>>> import numpy as np
>>> np.set_printoptions(suppress=True, linewidth=120)
>>> F = np.load("sample17.npy")
>>> F.round(1) + 0
array([[ -0.8,   6.3,   1.1],
       [ -0.9,   8.3,   1.6],
       [  1.1, -10.5,  -1.9],
       [  1. , -10.5,  -2.1],
       [ -0.9,   8.6,   1.6],
       [  0.4,  -4.2,  -0.8],
       [  0.2,  -2. ,  -0.3],
       [  0.4,  -4.1,  -0.8],
       [ -0.3,   4.3,   0.9],
       [ -0.3,   2.1,   0.4],
       [ -0.3,   2.1,   0.3],
       [ -0.4,   6.3,   1.3],
       [  0. ,  -0.1,   0.1],
       [ -0.4,   4.3,   0.9],
       [  0.7,  -8.3,  -1.7],
       [  0.2,  -2.2,  -0.4],
       [ -0.4,   4.3,   0.8],
       [  0.7,  -6.2,  -1.1],
       [  0.5,  -4.5,  -0.7],
       [  0.1,   0. ,   0. ],
       [ -0.3,   4.3,   1. ],
       [ -0.9,   8.4,   1.6],
       [  0.9,  -8.4,  -1.7],
       [  0. ,   0. ,   0.1],
       [  0.6,  -6.4,  -1. ],
       [  0. ,   0. ,   0. ],
       [  0.1,   0.1,  -0.2]])
>>> # column 1 dominates
>>> lab = F[:, 0] > np.median(F[:, 0])
>>> f = F[lab].mean(axis=0) - F[~lab].mean(axis=0)
>>> ((F - F.mean(axis=0)) @ f > 0).astype(int)
array([0, 0, 1, 1, 0, 1, 1, 1, 0, 0, 0, 0, 0, 0, 1, 1, 0, 1, 1, 0, 0, 0, 1, 0, 1, 0, 0])
>>> d = np.linalg.norm(F[:, None] - F[None], axis=-1)
>>> np.flatnonzero(d[17] < d.mean() / 2)
array([ 5,  7, 14, 17, 18, 22, 24])
>>> np.unravel_index(d.round(6).argmax(), d.shape)
(np.int64(3), np.int64(4))
>>> d.mean(axis=1).argmax()
np.int64(3)
>>> Xc = F - F.mean(axis=0)
>>> evecs = np.linalg.svd(Xc)[2][:1]
>>> other = Xc - Xc @ evecs.T @ evecs
>>> round(np.linalg.norm(other) / np.linalg.norm(Xc), 1)
np.float64(0.0)
>>> np.linalg.cond(F) > 100
np.False_
>>> [round(float(x), 1) for x in np.linalg.svd(F, compute_uv=False)[:3]]
[30.2, 0.5, 0.4]
>>> E = np.load("data.npy")
>>> E
array([[ 5,  2,  6,  4,  1,  1],
       [10,  5,  3,  6,  3,  7],
       [ 9,  3,  5,  9,  1,  7],
       [ 6,  4,  1,  2,  3,  4],
       [ 5,  2,  0,  2,  3,  4],
       [ 5,  2,  0,  2,  3,  4],
       [ 4,  0,  2,  5,  1,  4],
       [ 0,  0,  0,  0,  0,  0],
       [ 5,  3,  3,  4,  0,  3],
       [14,  5,  5, 11,  4, 11],
       [ 5,  3,  2,  0,  0,  2],
       [ 0,  0,  0,  0,  0,  0],
       [15,  7,  9, 10,  4,  8],
       [ 5,  3,  2,  0,  0,  2],
       [ 5,  3,  3,  4,  0,  3],
       [ 5,  2,  3,  5,  1,  4],
       [ 0,  0,  0,  0,  0,  0],
       [ 0,  0,  0,  0,  0,  0],
       [ 9,  3,  8,  8,  1,  4],
       [ 5,  2,  0,  2,  3,  4],
       [ 4,  0,  2,  5,  1,  4],
       [ 5,  2,  6,  4,  1,  1],
       [10,  5,  5,  5,  1,  6],
       [ 6,  5,  4,  4,  0,  3],
       [ 0,  0,  0,  0,  0,  0],
       [ 6,  5,  3,  0,  0,  2],
       [ 0,  0,  0,  0,  0,  0]])
>>> # row 5 repeats row 4
>>> vec = np.array([1, -4, 5, -1, 1, 3])
>>> rhs = E @ vec
>>> np.round(np.linalg.solve(E.T @ E, E.T @ rhs), 1)
array([ 1., -4.,  5., -1.,  1.,  3.])
>>> rhs
array([27, 23, 35,  8, 10, 10, 22,  0, 13, 45,  9,  0, 50,  9, 13, 20,  0,  0, 42, 10, 22, 27, 29, 11,  0,  7,  0])
>>> try:
...     np.linalg.solve(E, rhs)
... except np.linalg.LinAlgError as e:
...     print(e)
... 
Last 2 dimensions of the array must be square
>>> rng = np.random.default_rng(38)
>>> rhs = rhs + 0.3 * rng.normal(size=27)
>>> rhs.round(1)
array([27.4, 23. , 35.1,  8.3, 10.1, 10.5, 21.7,  0.3, 13. , 45.4,  9.4,  0.3, 49.8,  8.8, 13.1, 19.9, -0.6, -0.4,
       42.1,  9.7, 21.9, 27. , 28.6, 10.9,  0.4,  7.4,  0.1])
>>> coef, *_ = np.linalg.lstsq(E, rhs)
>>> coef.round(1)
array([ 1.2, -4. ,  4.8, -0.9,  1. ,  2.7])
>>> coef.round()
array([ 1., -4.,  5., -1.,  1.,  3.])
>>> d = np.linalg.norm(E[:, None] - E[None], axis=-1)
>>> d.mean(axis=1).argmax()
np.int64(12)
>>> np.round(np.linalg.norm(E - E.mean(axis=0), axis=1), 1)
array([ 4.1,  7.3,  8. ,  3.4,  3.7,  3.7,  3.3,  8. ,  1.5, 14.6,  3.9,  8. , 15.1,  3.9,  1.5,  1.9,  8. ,  8. ,
        8. ,  3.7,  3.3,  4.1,  6.6,  3.2,  8. ,  4.7,  8. ])
>>> np.flatnonzero(d[19] < d.mean() / 2)
array([ 3,  4,  5, 19])
>>> d[:5, :5].round(1)
array([[ 0. ,  9.3,  8.9,  6.9,  7.3],
       [ 9.3,  0. ,  4.7,  6.8,  8.2],
       [ 8.9,  4.7,  0. ,  9.4, 10.2],
       [ 6.9,  6.8,  9.4,  0. ,  2.4],
       [ 7.3,  8.2, 10.2,  2.4,  0. ]])
>>> np.linalg.matrix_rank(d ** 2)
np.int64(8)
>>> Q, evecs = np.linalg.qr(E[:, :3])[0], np.linalg.qr(E[:, 3:])[0]
>>> sv = np.linalg.svd(Q.T @ evecs, compute_uv=False)
>>> round(np.linalg.norm(Q @ Q.T - evecs @ evecs.T, 2), 1)
np.float64(1.0)
>>> np.round(np.degrees(np.arccos(sv.clip(0, 1))), 1)
array([ 3.3, 21.3, 75.7])
>>> other = np.c_[E[:, :1] @ np.array([[-2]]), np.array([-4, -1, 3, -3, 0, -2, 0, -1, -4, 3, -5, -5, -2, 5, -2, -4, -1, 3, 3, -4, 0, 4, 0, -2, 3, -5, 2])]
>>> other
array([[-10,  -4],
       [-20,  -1],
       [-18,   3],
       [-12,  -3],
       [-10,   0],
       [-10,  -2],
       [ -8,   0],
       [  0,  -1],
       [-10,  -4],
       [-28,   3],
       [-10,  -5],
       [  0,  -5],
       [-30,  -2],
       [-10,   5],
       [-10,  -2],
       [-10,  -4],
       [  0,  -1],
       [  0,   3],
       [-18,   3],
       [-10,  -4],
       [ -8,   0],
       [-10,   4],
       [-20,   0],
       [-12,  -2],
       [  0,   3],
       [-12,  -5],
       [  0,   2]])
>>> np.round(np.linalg.lstsq(E, other[:, 0])[0], 1) + 0
array([-2.,  0.,  0.,  0.,  0.,  0.])
>>> np.round(np.linalg.norm(np.linalg.qr(E)[0].T @ other, axis=0) ** 2 / ((other ** 2).sum(axis=0) + 1e-12), 1)
array([1. , 0.3])
>>> feats = np.loadtxt("case1.csv", delimiter=",")
>>> feats
array([[4., 4., 5., 6., 0., 0.],
       [3., 3., 9., 2., 3., 7.],
       [9., 7., 9., 2., 9., 4.],
       [6., 8., 6., 3., 5., 5.],
       [0., 8., 3., 1., 1., 5.],
       [0., 7., 7., 3., 4., 7.],
       [7., 4., 2., 6., 3., 2.]])
>>> vec = np.array([0, 0, 0, 1, 1, 0])
>>> h = np.maximum(feats @ vec, 0)
>>> h
array([ 6.,  5., 11.,  8.,  2.,  7.,  9.])
>>> np.maximum(feats @ (3 * vec), 0)
array([18., 15., 33., 24.,  6., 21., 27.])
>>> np.round(np.tanh(feats @ vec), 1)
array([1., 1., 1., 1., 1., 1., 1.])
>>> other = np.c_[feats[:, :3] @ np.array([[0, -2, -1], [0, 0, -2], [2, 2, 0]]), np.array([0, 0, 1, 1, 2, 2, 1])]
>>> other
array([[ 10.,   2., -12.,   0.],
       [ 18.,  12.,  -9.,   0.],
       [ 18.,   0., -23.,   1.],
       [ 12.,   0., -22.,   1.],
       [  6.,   6., -16.,   2.],
       [ 14.,  14., -14.,   2.],
       [  4., -10., -15.,   1.]])
>>> np.round(np.linalg.norm(np.linalg.qr(feats)[0].T @ other, axis=0) ** 2 / ((other ** 2).sum(axis=0) + 1e-12), 1)
array([1., 1., 1., 1.])
>>> np.linalg.matrix_rank(np.c_[feats, other])
np.int64(7)
>>> np.round(np.linalg.lstsq(feats, other[:, 0])[0], 1) + 0
array([0., 0., 2., 0., 0., 0.])
>>> Uu, sv, vt = np.linalg.svd(other, full_matrices=False)
>>> round(np.sqrt((sv ** 2).sum()), 1), round(float(np.linalg.norm(other)), 1)
(np.float64(59.5), 59.5)
>>> np.allclose(Uu * sv @ vt, other)
True
>>> np.round(np.abs(vt[0]), 1) + 0
array([0.6, 0.2, 0.8, 0. ])
>>> np.round(vt @ vt.T, 1) + 0
array([[1., 0., 0., 0.],
       [0., 1., 0., 0.],
       [0., 0., 1., 0.],
       [0., 0., 0., 1.]])
>>> np.round(sv / sv[0], 1) + 0
array([1. , 0.4, 0.2, 0. ])
>>> np.round(np.cumsum(sv ** 2) / np.sum(sv ** 2), 1)
array([0.8, 1. , 1. , 1. ])
>>> (sv > 1e-8).sum()
np.int64(4)
>>> np.round(Uu.T @ Uu, 1) + 0
array([[1., 0., 0., 0.],
       [0., 1., 0., 0.],
       [0., 0., 1., 0.],
       [0., 0., 0., 1.]])
>>> sv.round(1)
array([54.7, 22. ,  8.2,  1. ])
